$ python -q
>>> import numpy as np
>>> np.set_printoptions(precision=1, suppress=True, linewidth=140, sign=" ")
>>> def tidy(a):
...     return np.round(a, 1) + 0
... 
>>> A2 = np.array([[1, 2, 1, 1], [0, 0, 3, 3], [0, 3, 3, 1], [2, 2, 1, 0], [1, 2, 0, 3]])
>>> M = A2.T @ A2
>>> print(M)
[[  6   8   3   4]
 [  8  21  13  11]
 [  3  13  20  13]
 [  4  11  13  20]]
>>> # symmetric, so the eigenvalues are real
>>> vec = np.array([2, 0, 2, 2])
>>> print(M * vec)
[[ 12   0   6   8]
 [ 16   0  26  22]
 [  6   0  40  26]
 [  8   0  26  40]]
>>> print(M @ np.eye(4)[2])
[  3.  13.  20.  13.]
>>> print(M @ vec)
[ 26  64  72  74]
>>> ev, evecs = np.linalg.eigh(M)
>>> vec = np.array([-1, 2, -1, 3])
>>> print(tidy(np.linalg.eigvalsh(M[1:, 1:])))
[  6.5   9.5  45. ]
>>> print(vec @ M @ vec)
242
>>> print(tidy(vec @ M @ vec / (vec @ vec)), tidy(ev[0]), tidy(ev[-1]))
16.1 1.9 46.9
>>> A2 = np.linalg.inv(M)
>>> print(tidy(np.linalg.slogdet(M)[0]))
1.0
>>> print(tidy(A2))
[[ 0.4 -0.2  0.1  0. ]
 [-0.2  0.2 -0.1  0. ]
 [ 0.1 -0.1  0.1 -0.1]
 [ 0.   0.  -0.1  0.1]]
>>> print(tidy(np.linalg.cond(M)))
24.5
>>> print(np.allclose(A2, M.T))
False
>>> print(tidy(np.linalg.inv(A2)))
[[  6.   8.   3.   4.]
 [  8.  21.  13.  11.]
 [  3.  13.  20.  13.]
 [  4.  11.  13.  20.]]
>>> print(tidy(np.linalg.det(M) * A2))
[[ 2769. -1293.   559.  -206.]
 [-1293.  1198.  -562.   -35.]
 [  559.  -562.   882.  -376.]
 [ -206.   -35.  -376.   661.]]
>>> print((np.abs(A2) > 1e-9).astype(int))
[[ 1  1  1  1]
 [ 1  1  1  1]
 [ 1  1  1  1]
 [ 1  1  1  1]]
>>> A2 = M[0, 0] * M[1:] - np.outer(M[1:, 0], M[0])
>>> print(A2)
[[   0   62   54   34]
 [   0   54  111   66]
 [   0   34   66  104]]
>>> print(np.flatnonzero(~A2.round(6).any(axis=1)))
[]
